>>> import numpy as np
>>> np.set_printoptions(precision=2, suppress=True, linewidth=160)
>>> rd = lambda a: np.round(a, 2) + 0
>>> arr = np.loadtxt("sample16.csv", delimiter=",")
>>> arr
array([[ 0.,  0.,  0.,  0.,  9.,  0.,  0.],
       [-3.,  2., -3.,  0.,  0.,  0.,  9.],
       [ 0.,  0.,  0.,  5.,  0.,  0.,  8.]])
>>> W = np.array([[-3, -3, 2, 2, -1],
...     [-4, 3, -4, -3, 2],
...     [3, -4, -5, -3, -3],
...     [5, -4, 3, -2, -5],
...     [1, -1, -2, -2, -3],
...     [-3, -3, -2, -1, 0],
...     [2, 2, -3, 2, -4]])
>>> beta = np.array([6, 2, -1, 8, 0])
>>> act = np.maximum(arr @ W + beta, 0)
>>> (act > 0).astype(int)
array([[1, 0, 0, 0, 0],
       [1, 1, 0, 1, 0],
       [1, 0, 0, 1, 0]])
>>> act
array([[15.,  0.,  0.,  0.,  0.],
       [16., 47.,  0., 23.,  0.],
       [47.,  0.,  0., 14.,  0.]])
>>> rd((act > 0).mean(axis=0))
array([1.  , 0.33, 0.  , 0.67, 0.  ])
>>> cent = np.array([[2, 1, 0], [-1, -2, -1], [0, 1, -2], [-1, 0, 2], [0, -1, 2]])
>>> act @ cent
array([[ 30.,  15.,   0.],
       [-38., -78.,  -1.],
       [ 80.,  47.,  28.]])
>>> rng = np.random.default_rng(656970)
>>> M2 = arr + rng.integers(-2, 3, (3, 2)) @ rng.integers(-2, 3, (2, 7))
>>> M2
array([[-2.,  2.,  0.,  0.,  9.,  0., -2.],
       [ 3., -3., -2., -1.,  0., -2., 14.],
       [-6.,  4., -2.,  7.,  0.,  4.,  4.]])
>>> np.linalg.matrix_rank(M2 - arr, tol=1e-8)
np.int64(2)
>>> arr[1] @ arr[2]
np.float64(72.0)
>>> rd(np.linalg.norm(arr, axis=0))
array([ 3.  ,  2.  ,  3.  ,  5.  ,  9.  ,  0.  , 12.04])
>>> rd(np.linalg.norm(arr, axis=1))
array([ 9.  , 10.15,  9.43])
>>> rd(np.linalg.norm(arr, 2))
np.float64(12.97)
>>> rd(np.linalg.norm(arr) ** 2 / np.linalg.norm(arr, 2) ** 2)
np.float64(1.62)
>>> np.linalg.norm(arr, axis=1).argmax()
np.int64(1)
>>> rd(np.linalg.norm(arr[1] - arr[2]))
np.float64(6.93)
>>> r0, r1 = arr[1], arr[2]
>>> r0 @ r1
np.float64(72.0)
>>> r0 @ r0
np.float64(103.0)
>>> pr = (r0 @ r1) / (r0 @ r0) * r0
>>> rd(pr)
array([-2.1 ,  1.4 , -2.1 ,  0.  ,  0.  ,  0.  ,  6.29])
>>> rd(r1 - pr)
array([ 2.1 , -1.4 ,  2.1 ,  5.  ,  0.  ,  0.  ,  1.71])
>>> rd(np.linalg.norm(r0 + r1) ** 2 + np.linalg.norm(r0 - r1) ** 2)
np.float64(384.0)
>>> vec = np.array([0, 8, -4, 3, -9, -7, -2])
>>> (arr @ vec).argmax()
np.int64(1)
>>> np.sign((arr @ vec).round(6))
array([-1.,  1., -1.])
>>> np.einsum("ij,j->i", arr, vec)
array([-81.,  10.,  -1.])
>>> arr * vec
array([[  0.,   0.,  -0.,   0., -81.,  -0.,  -0.],
       [ -0.,  16.,  12.,   0.,  -0.,  -0., -18.],
       [  0.,   0.,  -0.,  15.,  -0.,  -0., -16.]])
>>> (arr * vec).sum(axis=1)
array([-81.,  10.,  -1.])
>>> arr @ vec
array([-81.,  10.,  -1.])
>>> M2 = np.array([[5, 7, 3, 9, 0],
...     [-8, -4, -2, 2, -8],
...     [0, 5, 4, 1, -6],
...     [2, -6, 2, 4, -2],
...     [-2, -5, 0, 0, 3]])
>>> m1 = M2 + M2.T
>>> m1
array([[ 10,  -1,   3,  11,  -2],
       [ -1,  -8,   3,  -4, -13],
       [  3,   3,   8,   3,  -6],
       [ 11,  -4,   3,   8,  -2],
       [ -2, -13,  -6,  -2,   6]])
>>> w, evecs = np.linalg.eigh(m1)
>>> vec = np.array([-2, 2, -2, 3, 1])
>>> np.abs(m1).sum(axis=1).max(), rd(np.abs(w).max())
(np.int64(29), np.float64(22.89))
>>> vec @ m1 @ vec
np.int64(-122)
>>> rd(np.linalg.eigvalsh(m1[1:, 1:]))
array([-16.57,   2.42,   9.78,  18.38])
>>> hat = np.triu(np.array([[2, 0, 1, 6, 9],
...     [7, 1, 6, 4, 9],
...     [5, 5, 3, 2, 9],
...     [9, 8, 6, 3, 3],
...     [7, 2, 5, 3, 5]]), 1) + np.eye(5)
>>> M2 = hat @ m1 @ np.linalg.inv(hat)
>>> hat @ m1 - m1 @ hat
array([[  51., -138.,  -32.,  -29., -105.],
       [  44., -115.,   55.,   64.,   76.],
       [   4., -125.,  -69.,  -48.,  -85.],
       [  -6.,  -39.,   -5.,  -62.,  -96.],
       [   0.,    0.,   80.,   76.,  195.]])
>>> M2
array([[   61.,  -139.,   748., -1262., -2210.],
       [   43.,  -123.,   704., -1146., -2181.],
       [    7.,  -122.,   685.,  -923., -2317.],
       [    5.,   -43.,   238.,  -332.,  -788.],
       [   -2.,   -13.,    74.,   -86.,  -267.]])
>>> rd(np.linalg.det(M2))
np.float64(36644.0)
>>> np.linalg.matrix_rank(M2)
np.int64(5)
>>> M = np.load("m.npy")
>>> M
array([[-0.03,  2.05, -3.91],
       [-0.06, -0.05, -0.03],
       [-0.07,  1.06, -2.02]])
>>> M2 = np.array([[1, 1], [2, 0]])
>>> cent = np.kron(M2, M)
>>> rd(np.linalg.norm(cent, 2)), rd(np.linalg.norm(M2, 2) * np.linalg.norm(M, 2))
(np.float64(11.37), np.float64(11.37))
>>> cent
array([[-0.03,  2.05, -3.91, -0.03,  2.05, -3.91],
       [-0.06, -0.05, -0.03, -0.06, -0.05, -0.03],
       [-0.07,  1.06, -2.02, -0.07,  1.06, -2.02],
       [-0.06,  4.1 , -7.82, -0.  ,  0.  , -0.  ],
       [-0.12, -0.1 , -0.06, -0.  , -0.  , -0.  ],
       [-0.14,  2.12, -4.04, -0.  ,  0.  , -0.  ]])
>>> feats = np.loadtxt("a.csv", delimiter=",")
>>> feats
array([[ -0.63,   0.27,   2.87,  -0.13,  -0.25,   1.24],
       [  1.22,   0.09,   0.74,   1.75,  -1.41, -25.92],
       [  0.53,  -0.53,   0.95,  -0.96,  -0.56, -16.4 ],
       [ -1.57,  -0.18,  -2.05,  -0.44,   0.78,  -8.93],
       [ -0.64,   0.11,   0.28,  -0.52,   2.66,   0.06],
       [ -2.3 ,   0.31,  -2.76,  -0.35,   0.2 ,   3.63],
       [ -0.78,  -0.16,  -9.39,  -0.08,   0.09,  14.63],
       [ -2.52,   0.17,  -3.1 ,   0.03,  -1.  ,   6.48],
       [  1.09,   0.12,   0.42,  -0.66,   0.36, -11.59],
       [ -4.43,   0.52,   3.83,  -0.33,  -0.17,  16.17],
       [  0.09,  -0.34,   0.57,   0.35,   1.22,   0.07],
       [ -3.55,  -0.29,  -1.53,   0.01,  -0.02,  -6.65],
       [ -3.12,   0.21,   1.98,  -1.31,   0.62,   4.21],
       [ -0.58,   0.1 ,   0.5 ,   1.1 ,   0.46,  -7.41],
       [  1.05,  -0.42,   3.3 ,  -0.23,   1.89,  -2.43],
       [ -1.13,   0.17,  10.89,  -1.16,  -0.86,  -6.34]])
>>> M2 = np.c_[feats[:, :3] @ np.array([[3, -5, 4], [0, -2, 5], [-4, -2, -1]]), np.array([2, 1, 0, 2, 2, 0, 2, 0, 2, 0, 2, 2, 1, 2, 0, 0])]
>>> rd(M2)
array([[-13.37,  -3.13,  -4.04,   2.  ],
       [  0.7 ,  -7.76,   4.59,   1.  ],
       [ -2.21,  -3.49,  -1.48,   0.  ],
       [  3.49,  12.31,  -5.13,   2.  ],
       [ -3.04,   2.42,  -2.29,   2.  ],
       [  4.14,  16.4 ,  -4.89,   0.  ],
       [ 35.22,  23.  ,   5.47,   2.  ],
       [  4.84,  18.46,  -6.13,   0.  ],
       [  1.59,  -6.53,   4.54,   2.  ],
       [-28.61,  13.45, -18.95,   0.  ],
       [ -2.01,  -0.91,  -1.91,   2.  ],
       [ -4.53,  21.39, -14.12,   2.  ],
       [-17.28,  11.22, -13.41,   1.  ],
       [ -3.74,   1.7 ,  -2.32,   2.  ],
       [-10.05, -11.01,  -1.2 ,   0.  ],
       [-46.95, -16.47, -14.56,   0.  ]])
>>> rd(np.linalg.lstsq(feats, M2[:, 0])[0])
array([ 3.,  0., -4.,  0.,  0.,  0.])
>>> np.linalg.matrix_rank(M2)
np.int64(4)
>>> rd(np.linalg.norm(np.linalg.qr(feats)[0].T @ M2, axis=0) ** 2 / ((M2 ** 2).sum(axis=0) + 1e-12))
array([1.  , 1.  , 1.  , 0.56])
>>> rd(np.linalg.norm(M2 - feats @ np.linalg.lstsq(feats, M2)[0], axis=0))
array([0.  , 0.  , 0.  , 3.89])
>>> hat = feats @ np.linalg.solve(feats.T @ feats, feats.T)
>>> np.trace(hat)
np.float64(6.0)
>>> np.allclose(hat @ hat, hat)
True
>>> rd(np.diag(hat))
array([0.07, 0.66, 0.51, 0.26, 0.52, 0.23, 0.4 , 0.2 , 0.38, 0.49, 0.26, 0.53, 0.28, 0.28, 0.39, 0.54])
>>> rd(hat @ feats[:, 3])
array([-0.13,  1.75, -0.96, -0.44, -0.52, -0.35, -0.08,  0.03, -0.66, -0.33,  0.35,  0.01, -1.31,  1.1 , -0.23, -1.16])
>>> vec = np.array([5, 3, 1, 2, 2, -1])
>>> np.sign((feats @ vec).round(6))
array([-1.,  1.,  1., -1.,  1., -1., -1., -1.,  1., -1.,  1., -1., -1.,  1.,  1.,  1.])
>>> (feats @ vec).argmax()
np.int64(1)
>>> feats @ np.eye(6)[5]
array([  1.24, -25.92, -16.4 ,  -8.93,   0.06,   3.63,  14.63,   6.48, -11.59,  16.17,   0.07,  -6.65,   4.21,  -7.41,  -2.43,  -6.34])
>>> d = np.linalg.norm(feats[:, None] - feats[None], axis=-1)
>>> np.unravel_index(d.round(6).argmax(), d.shape)
(np.int64(1), np.int64(9))
>>> (d + 1e9 * np.eye(16)).round(6).argmin(axis=1)
array([10,  2,  8, 11, 10,  7,  7,  5,  3,  7,  4,  3,  0,  3, 10, 14])
>>> np.linalg.matrix_rank(d ** 2)
np.int64(8)
>>> Xc = feats - feats.mean(axis=0)
>>> evecs = np.linalg.svd(Xc)[2][:5]
>>> M2 = Xc - Xc @ evecs.T @ evecs
>>> rd(M2.std(axis=0))
array([0.01, 0.22, 0.01, 0.02, 0.01, 0.  ])
>>> rd(np.linalg.norm(M2) / np.linalg.norm(Xc))
np.float64(0.02)
>>> mat = np.loadtxt("out3.csv", delimiter=",")
>>> mat
array([[ 2.,  3.,  1.,  3.,  1.,  0.,  0.,  2.,  2.],
       [ 2.,  1.,  0.,  1.,  3.,  3.,  1.,  3.,  1.],
       [ 3.,  3.,  2.,  1.,  3.,  3.,  0.,  0.,  0.],
       [ 2.,  3.,  1.,  3.,  3.,  3.,  3.,  3.,  0.],
       [10.,  7.,  1.,  7., 13., 12.,  4., 14.,  6.]])
>>> np.linalg.matrix_rank(mat, rtol=0.1)
np.int64(3)
>>> rd(np.linalg.norm(mat, 2) / np.linalg.norm(mat))
np.float64(0.98)
>>> np.argsort(-np.linalg.norm(mat, axis=0).round(6), kind="stable")[:3]
array([7, 4, 5])
>>> Uu, sig, vt = np.linalg.svd(mat)
>>> rd(sig)
array([29.77,  4.41,  3.67,  2.85,  0.  ])
>>> M2 = Uu[:, :4] @ np.diag(sig[:4]) @ vt[:4]
>>> rd(np.linalg.norm(mat - M2, 2)), rd(sig[4])
(np.float64(0.0), np.float64(0.0))
>>> np.linalg.matrix_rank(mat, rtol=0.05)
np.int64(4)
>>> rd(M2)
array([[ 2.,  3.,  1.,  3.,  1.,  0.,  0.,  2.,  2.],
       [ 2.,  1.,  0.,  1.,  3.,  3.,  1.,  3.,  1.],
       [ 3.,  3.,  2.,  1.,  3.,  3.,  0.,  0.,  0.],
       [ 2.,  3.,  1.,  3.,  3.,  3.,  3.,  3.,  0.],
       [10.,  7.,  1.,  7., 13., 12.,  4., 14.,  6.]])
>>> rd(np.linalg.norm(mat - M2) / np.linalg.norm(mat))
np.float64(0.0)
>>> rd(np.abs(mat - M2).max())
np.float64(0.0)
